$ python -q
>>> import numpy as np
>>> from numpy import linalg as LA
>>> np.set_printoptions(precision=3, suppress=True, linewidth=100, sign=" ")
>>> E = np.loadtxt("block8.csv", delimiter=",")
>>> E
array([[ 5.,  5.,  1.,  0.],
       [ 4.,  3.,  5.,  4.],
       [ 0.,  4.,  5.,  2.],
       [ 4.,  4.,  2.,  0.],
       [ 1.,  4.,  0.,  2.],
       [ 5.,  1.,  1.,  1.],
       [ 2.,  3.,  5.,  0.],
       [ 4.,  1.,  5.,  5.],
       [ 3.,  0.,  2.,  0.]])
>>> C2 = E.T @ E
>>> np.allclose(C2, C2.T)
True
>>> (E @ E.T).shape
(9, 9)
>>> hat = E @ LA.solve(E.T @ E, E.T)
>>> np.allclose(hat @ hat, hat)
True
>>> np.round(np.trace(hat), 3)
np.float64(4.0)
>>> np.round(LA.eigvalsh(hat), 3) + 0
array([ 0.,  0.,  0.,  0.,  0.,  1.,  1.,  1.,  1.])
>>> np.round(hat @ E[:, 0], 3) + 0
array([ 5.,  4.,  0.,  4.,  1.,  5.,  2.,  4.,  3.])
>>> LA.matrix_rank(np.eye(9) - hat)
np.int64(5)
>>> np.diag(hat)
array([ 0.503,  0.328,  0.538,  0.278,  0.582,  0.361,  0.538,  0.613,  0.26 ])
>>> U, sig, Vh = LA.svd(E, full_matrices=False)
>>> np.cumsum(sig ** 2) / np.sum(sig ** 2)
array([ 0.754,  0.874,  0.959,  1.   ])
>>> (sig > 1e-8).sum()
np.int64(4)
>>> np.abs(Vh[0])
array([ 0.564,  0.5  ,  0.571,  0.325])
>>> sig
array([ 16.594,   6.615,   5.564,   3.864])
>>> round(np.sqrt((sig ** 2).sum()), 3), round(float(LA.norm(E)), 3)
(np.float64(19.105), 19.105)
